In [1]: import numpy as np

In [2]: np.set_printoptions(precision=2, suppress=True, linewidth=200)

In [3]: def rd(a):
   ...:     return np.round(a, 2) + 0
   ...: 

In [4]: m1 = np.loadtxt("m.csv", delimiter=",")

In [5]: m1
Out[5]: 
array([[-3.,  0.,  2., -3.,  3.,  2.,  3.,  0., -3.,  0.,  0.],
       [ 2.,  2., -1., -1.,  2., -1.,  3.,  0., -2.,  3.,  0.],
       [-1., -3., -3., -3., -2.,  2., -2.,  0.,  0.,  0.,  0.],
       [ 1., -2.,  1.,  0.,  3., -2.,  0., -3.,  0.,  3.,  0.],
       [ 1.,  2.,  3.,  2.,  3.,  2., -2., -3., -1., -2.,  0.],
       [-2., -2.,  1.,  1.,  0.,  2., -1., -2., -1.,  0.,  0.],
       [ 3., -1.,  0., -2., -2.,  1.,  1.,  1.,  1., -2.,  0.],
       [ 0.,  0., -3.,  2., -1., -1.,  3.,  3., -2., -2.,  0.],
       [ 1.,  2.,  2.,  2., -2., -1., -1.,  1., -3., -1.,  0.],
       [-3., -3., -1.,  1., -2.,  1., -3., -2., -1., -3.,  0.],
       [ 0.,  0.,  0.,  0.,  0.,  0.,  0.,  0.,  0.,  0.,  1.]])

In [6]: rng = np.random.default_rng(5095)

In [7]: labels = rng.permutation(11)

In [8]: labels
Out[8]: array([ 0,  5,  8, 10,  2,  1,  4,  7,  9,  3,  6])

In [9]: B = m1[labels][:, labels]

In [10]: rd(np.sort(np.abs(np.linalg.eigvals(B))))
Out[10]: array([1.  , 1.57, 3.62, 3.62, 4.49, 4.49, 4.79, 4.79, 5.18, 6.22, 6.81])

In [11]: B
Out[11]: 
array([[-3.,  2., -3.,  0.,  2.,  0.,  3.,  0.,  0., -3.,  3.],
       [-2.,  2., -1.,  0.,  1., -2.,  0., -2.,  0.,  1., -1.],
       [ 1., -1., -3.,  0.,  2.,  2., -2.,  1., -1.,  2., -1.],
       [ 0.,  0.,  0.,  1.,  0.,  0.,  0.,  0.,  0.,  0.,  0.],
       [-1.,  2.,  0.,  0., -3., -3., -2.,  0.,  0., -3., -2.],
       [ 2., -1., -2.,  0., -1.,  2.,  2.,  0.,  3., -1.,  3.],
       [ 1.,  2., -1.,  0.,  3.,  2.,  3., -3., -2.,  2., -2.],
       [ 0., -1., -2.,  0., -3.,  0., -1.,  3., -2.,  2.,  3.],
       [-3.,  1., -1.,  0., -1., -3., -2., -2., -3.,  1., -3.],
       [ 1., -2.,  0.,  0.,  1., -2.,  3., -3.,  3.,  0.,  0.],
       [ 3.,  1.,  1.,  0.,  0., -1., -2.,  1., -2., -2.,  1.]])

In [12]: np.trace(B)
Out[12]: np.float64(0.0)

In [13]: rd(np.linalg.norm(m1[10], 1)), rd(np.linalg.norm(m1[10], np.inf))
Out[13]: (np.float64(1.0), np.float64(1.0))

In [14]: rd(np.linalg.norm(m1, 1)), rd(np.linalg.norm(m1, np.inf))
Out[14]: (np.float64(20.0), np.float64(21.0))

In [15]: m1[10] @ m1[4]
Out[15]: np.float64(0.0)

In [16]: rd(np.linalg.norm(m1[10] - m1[4]))
Out[16]: np.float64(7.07)

In [17]: np.flatnonzero(np.linalg.matrix_power((m1 != 0) + (m1.T != 0) + np.eye(11), 11)[4])
Out[17]: array([0, 1, 2, 3, 4, 5, 6, 7, 8, 9])

In [18]: (np.linalg.matrix_power((m1 != 0) + (m1.T != 0) + np.eye(11), 11) > 0).astype(int)
Out[18]: 
array([[1, 1, 1, 1, 1, 1, 1, 1, 1, 1, 0],
       [1, 1, 1, 1, 1, 1, 1, 1, 1, 1, 0],
       [1, 1, 1, 1, 1, 1, 1, 1, 1, 1, 0],
       [1, 1, 1, 1, 1, 1, 1, 1, 1, 1, 0],
       [1, 1, 1, 1, 1, 1, 1, 1, 1, 1, 0],
       [1, 1, 1, 1, 1, 1, 1, 1, 1, 1, 0],
       [1, 1, 1, 1, 1, 1, 1, 1, 1, 1, 0],
       [1, 1, 1, 1, 1, 1, 1, 1, 1, 1, 0],
       [1, 1, 1, 1, 1, 1, 1, 1, 1, 1, 0],
       [1, 1, 1, 1, 1, 1, 1, 1, 1, 1, 0],
       [0, 0, 0, 0, 0, 0, 0, 0, 0, 0, 1]])

In [19]: (m1 != 0).astype(int)
Out[19]: 
array([[1, 0, 1, 1, 1, 1, 1, 0, 1, 0, 0],
       [1, 1, 1, 1, 1, 1, 1, 0, 1, 1, 0],
       [1, 1, 1, 1, 1, 1, 1, 0, 0, 0, 0],
       [1, 1, 1, 0, 1, 1, 0, 1, 0, 1, 0],
       [1, 1, 1, 1, 1, 1, 1, 1, 1, 1, 0],
       [1, 1, 1, 1, 0, 1, 1, 1, 1, 0, 0],
       [1, 1, 0, 1, 1, 1, 1, 1, 1, 1, 0],
       [0, 0, 1, 1, 1, 1, 1, 1, 1, 1, 0],
       [1, 1, 1, 1, 1, 1, 1, 1, 1, 1, 0],
       [1, 1, 1, 1, 1, 1, 1, 1, 1, 1, 0],
       [0, 0, 0, 0, 0, 0, 0, 0, 0, 0, 1]])

In [20]: m1 @ m1
Out[20]: 
array([[  9.,  -7., -10.,  -1., -13.,  20., -15.,  -4.,  16., -18.,   0.],
       [  0.,  -1.,   2.,  -9.,   7.,  12.,   7.,  -6.,  -5., -14.,   0.],
       [-15.,   3.,   3.,  17., -14.,  -1.,  -6.,   9.,   7., -10.,   0.],
       [-10.,  -6.,  14.,  -3.,   3.,  14., -27., -20.,   3., -15.,   0.],
       [ -2.,  -1.,  13., -12.,  29.,  12.,  -9., -27.,  -3.,  23.,   0.],
       [ -6., -14.,   2.,   3.,  -3.,   4., -22., -15.,  14.,   4.,   0.],
       [ -7.,   3.,   1., -11.,  -6.,   6.,  18.,  19.,  -8.,  -4.,   0.],
       [ 19.,   4.,  -4.,   0.,   8., -14.,  29.,  13.,   7.,   4.,   0.],
       [ -2., -10., -19., -19.,  12.,  -6.,  18.,   3.,   3.,  22.,   0.],
       [  0.,  -1.,   3.,   9.,   0., -12., -12.,  -3.,  23.,  18.,   0.],
       [  0.,   0.,   0.,   0.,   0.,   0.,   0.,   0.,   0.,   0.,   1.]])

In [21]: K = np.loadtxt("layer13.csv", delimiter=",")

In [22]: K
Out[22]: 
array([[5., 4., 4., 4., 0., 4., 4., 4., 0., 0.],
       [4., 5., 4., 4., 0., 4., 4., 4., 0., 0.],
       [4., 4., 5., 4., 0., 4., 4., 4., 0., 0.],
       [4., 4., 4., 5., 0., 4., 4., 4., 0., 0.],
       [0., 0., 0., 0., 5., 0., 0., 0., 4., 4.],
       [4., 4., 4., 4., 0., 5., 4., 4., 0., 0.],
       [4., 4., 4., 4., 0., 4., 5., 4., 0., 0.],
       [4., 4., 4., 4., 0., 4., 4., 5., 0., 0.],
       [0., 0., 0., 0., 4., 0., 0., 0., 5., 4.],
       [0., 0., 0., 0., 4., 0., 0., 0., 4., 5.]])

In [23]: f, v = K[5], K[4]

In [24]: f @ f
Out[24]: np.float64(121.0)

In [25]: f @ v
Out[25]: np.float64(0.0)

In [26]: p = (f @ v) / (f @ f) * f

In [27]: np.outer(f, v)
Out[27]: 
array([[ 0.,  0.,  0.,  0., 20.,  0.,  0.,  0., 16., 16.],
       [ 0.,  0.,  0.,  0., 20.,  0.,  0.,  0., 16., 16.],
       [ 0.,  0.,  0.,  0., 20.,  0.,  0.,  0., 16., 16.],
       [ 0.,  0.,  0.,  0., 20.,  0.,  0.,  0., 16., 16.],
       [ 0.,  0.,  0.,  0.,  0.,  0.,  0.,  0.,  0.,  0.],
       [ 0.,  0.,  0.,  0., 25.,  0.,  0.,  0., 20., 20.],
       [ 0.,  0.,  0.,  0., 20.,  0.,  0.,  0., 16., 16.],
       [ 0.,  0.,  0.,  0., 20.,  0.,  0.,  0., 16., 16.],
       [ 0.,  0.,  0.,  0.,  0.,  0.,  0.,  0.,  0.,  0.],
       [ 0.,  0.,  0.,  0.,  0.,  0.,  0.,  0.,  0.,  0.]])

In [28]: np.linalg.matrix_rank(np.outer(f, v))
Out[28]: np.int64(1)

In [29]: arr = np.loadtxt("x.csv", delimiter=",")

In [30]: rd(arr)
Out[30]: 
array([[0.2 , 0.2 , 0.2 , 0.  , 0.  , 0.2 , 0.  , 0.  , 0.  , 0.  , 0.  , 0.  , 0.2 , 0.  , 0.  ],
       [0.  , 0.14, 0.  , 0.14, 0.  , 0.  , 0.14, 0.  , 0.14, 0.  , 0.14, 0.  , 0.14, 0.14, 0.  ],
       [0.  , 0.  , 0.25, 0.25, 0.  , 0.25, 0.25, 0.  , 0.  , 0.  , 0.  , 0.  , 0.  , 0.  , 0.  ],
       [0.  , 0.  , 0.  , 0.2 , 0.  , 0.  , 0.2 , 0.  , 0.  , 0.2 , 0.2 , 0.  , 0.  , 0.2 , 0.  ],
       [0.  , 0.  , 0.2 , 0.  , 0.2 , 0.  , 0.  , 0.  , 0.2 , 0.2 , 0.  , 0.2 , 0.  , 0.  , 0.  ],
       [0.  , 0.  , 0.  , 0.17, 0.  , 0.33, 0.  , 0.17, 0.  , 0.17, 0.  , 0.  , 0.  , 0.17, 0.  ],
       [0.  , 0.  , 0.  , 0.  , 0.  , 0.  , 0.67, 0.  , 0.  , 0.  , 0.  , 0.  , 0.  , 0.  , 0.33],
       [0.  , 0.  , 0.25, 0.  , 0.  , 0.  , 0.  , 0.25, 0.  , 0.  , 0.  , 0.  , 0.25, 0.  , 0.25],
       [0.  , 0.17, 0.  , 0.  , 0.17, 0.  , 0.  , 0.17, 0.17, 0.  , 0.  , 0.  , 0.  , 0.17, 0.17],
       [0.33, 0.  , 0.  , 0.  , 0.  , 0.33, 0.  , 0.  , 0.  , 0.33, 0.  , 0.  , 0.  , 0.  , 0.  ],
       [0.2 , 0.  , 0.  , 0.  , 0.  , 0.  , 0.  , 0.  , 0.  , 0.  , 0.2 , 0.2 , 0.2 , 0.2 , 0.  ],
       [0.  , 0.17, 0.  , 0.17, 0.17, 0.  , 0.  , 0.  , 0.  , 0.  , 0.  , 0.33, 0.  , 0.17, 0.  ],
       [0.25, 0.  , 0.  , 0.  , 0.25, 0.  , 0.25, 0.  , 0.  , 0.  , 0.  , 0.  , 0.25, 0.  , 0.  ],
       [0.  , 0.  , 0.  , 0.25, 0.25, 0.  , 0.  , 0.  , 0.  , 0.  , 0.  , 0.  , 0.  , 0.5 , 0.  ],
       [0.  , 0.  , 0.  , 0.  , 0.  , 0.  , 0.  , 0.  , 0.  , 0.  , 0.  , 0.  , 0.  , 0.  , 1.  ]])

In [31]: w1 = np.array([[1, -4, -4, 2, -1, -3],
    ...:     [5, -1, 2, -1, 1, -2],
    ...:     [-4, -3, -1, 0, 0, -5],
    ...:     [-4, -5, 0, 1, -4, -2],
    ...:     [1, -2, 1, -5, 5, 2],
    ...:     [5, -5, 0, 0, 4, 5],
    ...:     [2, -5, 1, -2, 4, -5],
    ...:     [-5, -2, -5, 2, -3, -1],
    ...:     [4, -5, 5, -5, -3, -2],
    ...:     [1, 3, 0, 2, 3, 5],
    ...:     [4, -1, -1, 0, -1, -5],
    ...:     [2, 5, 4, 3, 4, 1],
    ...:     [-5, -2, -3, 2, 2, 4],
    ...:     [3, -5, 1, -2, -4, -3],
    ...:     [-2, -5, 1, -2, 4, -2]])

In [32]: c = np.array([-3, 0, 2, -3, 1, -1])

In [33]: H = np.maximum(arr @ w1 + c, 0)

In [34]: rd((H > 0).mean(axis=0))
Out[34]: array([0.  , 0.  , 0.93, 0.  , 0.93, 0.13])

In [35]: (H > 0).astype(int)
Out[35]: 
array([[0, 0, 1, 0, 1, 0],
       [0, 0, 1, 0, 1, 0],
       [0, 0, 1, 0, 1, 0],
       [0, 0, 1, 0, 1, 0],
       [0, 0, 1, 0, 1, 0],
       [0, 0, 1, 0, 1, 1],
       [0, 0, 1, 0, 1, 0],
       [0, 0, 0, 0, 1, 0],
       [0, 0, 1, 0, 1, 0],
       [0, 0, 1, 0, 1, 1],
       [0, 0, 1, 0, 1, 0],
       [0, 0, 1, 0, 1, 0],
       [0, 0, 1, 0, 1, 0],
       [0, 0, 1, 0, 0, 0],
       [0, 0, 1, 0, 1, 0]])

In [36]: basis = np.array([[1, 1, 2], [3, 2, 1], [3, 2, 0], [2, 1, 3], [2, 1, 1], [0, 3, 3]])

In [37]: (H @ basis).round(6).argmax(axis=1)
Out[37]: array([0, 0, 0, 0, 0, 0, 0, 0, 0, 1, 0, 0, 0, 0, 0])

In [38]: w1 @ basis
Out[38]: 
array([[-21, -23,  -6],
       [  8,   1,   1],
       [-16, -27, -26],
       [-25, -23, -20],
       [ -2,   5,  -4],
       [ -2,  14,  24],
       [ -6, -19, -18],
       [-28, -23, -12],
       [-12, -10, -21],
       [ 20,  27,  29],
       [ -4, -16,  -9],
       [ 43,  30,  25],
       [-12,   1,   8],
       [-21, -20, -18],
       [-10, -14, -17]])

In [39]: labels = rng.permutation(15)

In [40]: labels
Out[40]: array([ 4,  1, 12,  7,  2,  9, 11,  8, 10,  3,  0, 14,  6,  5, 13])

In [41]: B = arr[labels][:, labels]

In [42]: np.allclose(B, arr)
Out[42]: False

In [43]: rd(np.diag(B))
Out[43]: array([0.2 , 0.14, 0.25, 0.25, 0.25, 0.33, 0.33, 0.17, 0.2 , 0.2 , 0.2 , 1.  , 0.67, 0.33, 0.5 ])

In [44]: rd(np.linalg.det(B)), rd(np.linalg.det(arr[labels]))
Out[44]: (np.float64(0.0), np.float64(0.0))

In [45]: M = np.load("run7.npy")

In [46]: rd(M)
Out[46]: 
array([[-0.46,  0.24,  0.07,  0.63,  0.01, -0.57],
       [ 0.29, -0.24,  0.49,  0.65, -0.02,  0.45],
       [-0.06,  0.19, -0.76,  0.37,  0.22,  0.44],
       [-0.17, -0.43,  0.09, -0.06,  0.88, -0.08],
       [-0.58, -0.67, -0.15,  0.  , -0.41,  0.17],
       [-0.58,  0.47,  0.39, -0.2 ,  0.11,  0.49]])

In [47]: rd(M[:, 1] @ M[:, 4])
Out[47]: np.float64(0.0)

In [48]: rd(M @ M.T)
Out[48]: 
array([[1., 0., 0., 0., 0., 0.],
       [0., 1., 0., 0., 0., 0.],
       [0., 0., 1., 0., 0., 0.],
       [0., 0., 0., 1., 0., 0.],
       [0., 0., 0., 0., 1., 0.],
       [0., 0., 0., 0., 0., 1.]])

In [49]: labels = rng.permutation(6)

In [50]: labels
Out[50]: array([1, 2, 0, 5, 3, 4])

In [51]: B = M[labels][:, labels]

In [52]: rd(np.trace(B))
Out[52]: np.float64(-1.44)

In [53]: rd(np.diag(B))
Out[53]: array([-0.24, -0.76, -0.46,  0.49, -0.06, -0.41])

In [54]: U, sig, Vh = np.linalg.svd(K)

In [55]: rd(sig)
Out[55]: array([29., 13.,  1.,  1.,  1.,  1.,  1.,  1.,  1.,  1.])

In [56]: np.argmax(sig[:-1] / (sig[1:] + 1e-6)) + 1
Out[56]: np.int64(2)

In [57]: B = U[:, :2] @ np.diag(sig[:2]) @ Vh[:2]

In [58]: np.linalg.matrix_rank(K, rtol=0.05)
Out[58]: np.int64(2)

In [59]: rd(np.linalg.norm(K - B) / np.linalg.norm(K))
Out[59]: np.float64(0.09)

In [60]: np.linalg.matrix_rank(B)
Out[60]: np.int64(2)

In [61]: x0 = np.array([-2, -3, 3, -3, 3, 0])

In [62]: target = M @ x0

In [63]: rd(target)
Out[63]: array([-1.44, -0.43, -3.18,  4.71,  1.49,  1.81])

In [64]: rd(np.linalg.solve(M, target))
Out[64]: array([-2., -3.,  3., -3.,  3.,  0.])

In [65]: rd(np.linalg.solve(M, M[:, 3]))
Out[65]: array([0., 0., 0., 1., 0., 0.])

In [66]: rd(np.linalg.solve(M, 2 * target))
Out[66]: array([-4., -6.,  6., -6.,  6.,  0.])

In [67]: B = arr + rng.integers(-2, 3, (15, 14)) @ rng.integers(-2, 3, (14, 15))

In [68]: rd(B)
Out[68]: 
array([[ -0.8 ,  13.2 ,   9.2 , -12.  ,  -8.  ,  -5.8 ,  -6.  , -12.  ,  11.  ,  -8.  ,  -4.  ,  -1.  ,  12.2 ,   4.  ,   6.  ],
       [ -4.  ,  -9.86,  -9.  ,  -6.86,   5.  ,  -6.  ,   6.14,   4.  ,  -2.86, -13.  ,   6.14,  -1.  ,  10.14,  -5.86,  -5.  ],
       [ -2.  ,  12.  ,  16.25,   2.25,  -2.  ,  22.25, -10.75, -10.  ,  -2.  ,  13.  , -22.  ,  -1.  , -12.  ,   6.  ,  -4.  ],
       [  6.  ,  -8.  ,   0.  ,   7.2 ,   4.  ,   4.  ,   3.2 ,  -8.  ,  -1.  ,   4.2 ,   3.2 ,  -3.  ,   9.  ,   2.2 ,  -6.  ],
       [  4.  ,  19.  ,  25.2 ,  -7.  ,  -1.8 ,   2.  ,  14.  ,  -4.  ,   0.2 ,  -1.8 ,   6.  , -15.8 ,   6.  , -12.  ,   4.  ],
       [  8.  ,  -1.  ,  -9.  ,  -3.83,  -6.  ,  -1.67,   6.  ,   3.17,   0.  ,  -4.83,  17.  ,   2.  ,  -8.  ,   4.17,   0.  ],
       [-16.  ,  -3.  ,  -1.  ,   0.  ,  23.  ,   6.  ,   1.67,   5.  ,   1.  ,  -2.  , -14.  ,  -6.  ,   0.  ,   2.  ,   8.33],
       [ -2.  ,  17.  ,  15.25,  -7.  ,  12.  ,  -2.  ,   4.  ,  -2.75,   6.  ,  -3.  ,   6.  ,  -8.  , -10.75, -13.  ,   6.25],
       [ 12.  ,   6.17,   2.  ,  -1.  ,  -5.83,   4.  ,   6.  ,  15.17,  -1.83,  -3.  ,   8.  ,   1.  , -19.  ,   7.17,   0.17],
       [  7.33,  -1.  ,   2.  ,  15.  ,  10.  ,  -3.67,   2.  ,   7.  ,  -2.  ,  -9.67,  -5.  ,  -8.  ,   7.  ,   7.  ,  -4.  ],
       [  2.2 ,   9.  ,  10.  ,   9.  ,   5.  ,  -4.  ,   4.  ,   3.  ,   0.  ,   1.  ,  -8.8 ,  -5.8 ,   5.2 ,   2.2 ,   4.  ],
       [  8.  ,  -3.83,   5.  ,  -7.83,   4.17,   4.  ,  -3.  ,   8.  ,   5.  ,  -2.  ,  -3.  ,   1.33,  -2.  ,  -3.83, -14.  ],
       [  1.25,  -2.  ,   3.  ,   5.  ,   8.25,  -4.  ,   2.25,   2.  ,   9.  ,   6.  ,   1.  ,  -5.  ,   4.25,   1.  ,   4.  ],
       [  0.  ,  -3.  ,   7.  ,  16.25,   5.25,   0.  ,   6.  ,  18.  ,  -7.  ,   4.  ,  -1.  ,   2.  , -14.  ,   4.5 ,  10.  ],
       [ -2.  ,   5.  ,  -3.  ,   0.  ,  12.  , -14.  ,   7.  ,   9.  ,   4.  , -15.  ,   7.  , -13.  ,   7.  ,  -8.  ,  -3.  ]])

In [69]: np.linalg.matrix_rank(B - arr, tol=1e-8)
Out[69]: np.int64(14)

In [70]: np.abs(B - arr).sum(axis=1)
Out[70]: array([113.,  95., 137.,  68., 123.,  75.,  88., 115.,  92.,  91.,  73.,  75.,  57.,  97., 110.])

In [71]: B = np.array([[1, 7, 5, 2, 3], [6, 5, 7, 6, 4], [7, 1, 7, 9, 8]])

In [72]: data = B.T @ B

In [73]: data
Out[73]: 
array([[ 86,  44,  96, 101,  83],
       [ 44,  75,  77,  53,  49],
       [ 96,  77, 123, 115,  99],
       [101,  53, 115, 121, 102],
       [ 83,  49,  99, 102,  89]])

In [74]: vals, V = np.linalg.eigh(data)

In [75]: rd(np.linalg.eigvalsh(data @ data))
Out[75]: array([     0.  ,      0.  ,     18.9 ,   2433.77, 193881.33])

In [76]: rd(vals)
Out[76]: array([  0.  ,   0.  ,   4.35,  49.33, 440.32])

In [77]: rd(np.linalg.eigvalsh(data + -1 * np.eye(5)))
Out[77]: array([ -1.  ,  -1.  ,   3.35,  48.33, 439.32])

In [78]: rd(np.linalg.svd(data, compute_uv=False))
Out[78]: array([440.32,  49.33,   4.35,   0.  ,   0.  ])

In [79]: rd(np.abs(V[:, -1]))
Out[79]: array([0.43, 0.3 , 0.52, 0.51, 0.44])
